% python3 -q
>>> import numpy as np
>>> np.set_printoptions(precision=2, suppress=True, linewidth=100)
>>> K = np.load("x.npy")
>>> K
array([[ 1, -3,  0,  0,  0,  0],
       [ 1, -1,  0,  0,  0,  0],
       [ 1,  2,  0,  0,  0,  0],
       [ 0,  0,  1, -3,  0,  0],
       [ 0,  0,  1, -1,  0,  0],
       [ 0,  0,  1,  2,  0,  0],
       [ 0,  0,  0,  0,  1, -3],
       [ 0,  0,  0,  0,  1, -1],
       [ 0,  0,  0,  0,  1,  2]])
>>> B = np.c_[K[:, :1] @ np.array([[-2]]), np.array([1, 1, 3, 1, 2, 3, 0, 3, 2])]
>>> B
array([[-2,  1],
       [-2,  1],
       [-2,  3],
       [ 0,  1],
       [ 0,  2],
       [ 0,  3],
       [ 0,  0],
       [ 0,  3],
       [ 0,  2]])
>>> np.linalg.matrix_rank(B)
np.int64(2)
>>> np.linalg.norm(np.linalg.qr(K)[0].T @ B, axis=0) ** 2 / ((B ** 2).sum(axis=0) + 1e-12)
array([1. , 0.9])
>>> x0 = np.array([6, 9])
>>> B @ (2 * x0)
array([-6, -6, 30, 18, 36, 54,  0, 54, 36])
>>> B @ x0
array([-3, -3, 15,  9, 18, 27,  0, 27, 18])
>>> np.sign((B @ x0).round(6))
array([-1, -1,  1,  1,  1,  1,  0,  1,  1])
>>> B @ np.eye(2)[0]
array([-2., -2., -2.,  0.,  0.,  0.,  0.,  0.,  0.])
>>> np.einsum("ij,j->i", B, x0)
array([-3, -3, 15,  9, 18, 27,  0, 27, 18])
>>> K.mean(axis=0)
array([ 0.33, -0.22,  0.33, -0.22,  0.33, -0.22])
>>> K.sum(axis=0)
array([ 3, -2,  3, -2,  3, -2])
>>> np.unravel_index(np.abs(K).argmax(), K.shape)
(np.int64(0), np.int64(1))
>>> np.linalg.matrix_rank(K)
np.int64(6)
>>> np.count_nonzero(K)
np.int64(18)
>>> K.shape
(9, 6)
>>> round(np.linalg.norm(K), 2)
np.float64(7.14)
>>> B = K / np.linalg.norm(K, axis=1, keepdims=True)
>>> C2 = B @ B.T
>>> np.argwhere(np.triu(np.abs(C2) > 0.95, 1))
array([], shape=(0, 2), dtype=int64)
>>> C2
array([[ 1.  ,  0.89, -0.71,  0.  ,  0.  ,  0.  ,  0.  ,  0.  ,  0.  ],
       [ 0.89,  1.  , -0.32,  0.  ,  0.  ,  0.  ,  0.  ,  0.  ,  0.  ],
       [-0.71, -0.32,  1.  ,  0.  ,  0.  ,  0.  ,  0.  ,  0.  ,  0.  ],
       [ 0.  ,  0.  ,  0.  ,  1.  ,  0.89, -0.71,  0.  ,  0.  ,  0.  ],
       [ 0.  ,  0.  ,  0.  ,  0.89,  1.  , -0.32,  0.  ,  0.  ,  0.  ],
       [ 0.  ,  0.  ,  0.  , -0.71, -0.32,  1.  ,  0.  ,  0.  ,  0.  ],
       [ 0.  ,  0.  ,  0.  ,  0.  ,  0.  ,  0.  ,  1.  ,  0.89, -0.71],
       [ 0.  ,  0.  ,  0.  ,  0.  ,  0.  ,  0.  ,  0.89,  1.  , -0.32],
       [ 0.  ,  0.  ,  0.  ,  0.  ,  0.  ,  0.  , -0.71, -0.32,  1.  ]])
>>> (C2 - 2 * np.eye(9)).round(6).argmax(axis=1)
array([1, 0, 3, 4, 3, 0, 7, 6, 0])
>>> np.linalg.norm(B, axis=1)
array([1., 1., 1., 1., 1., 1., 1., 1., 1.])
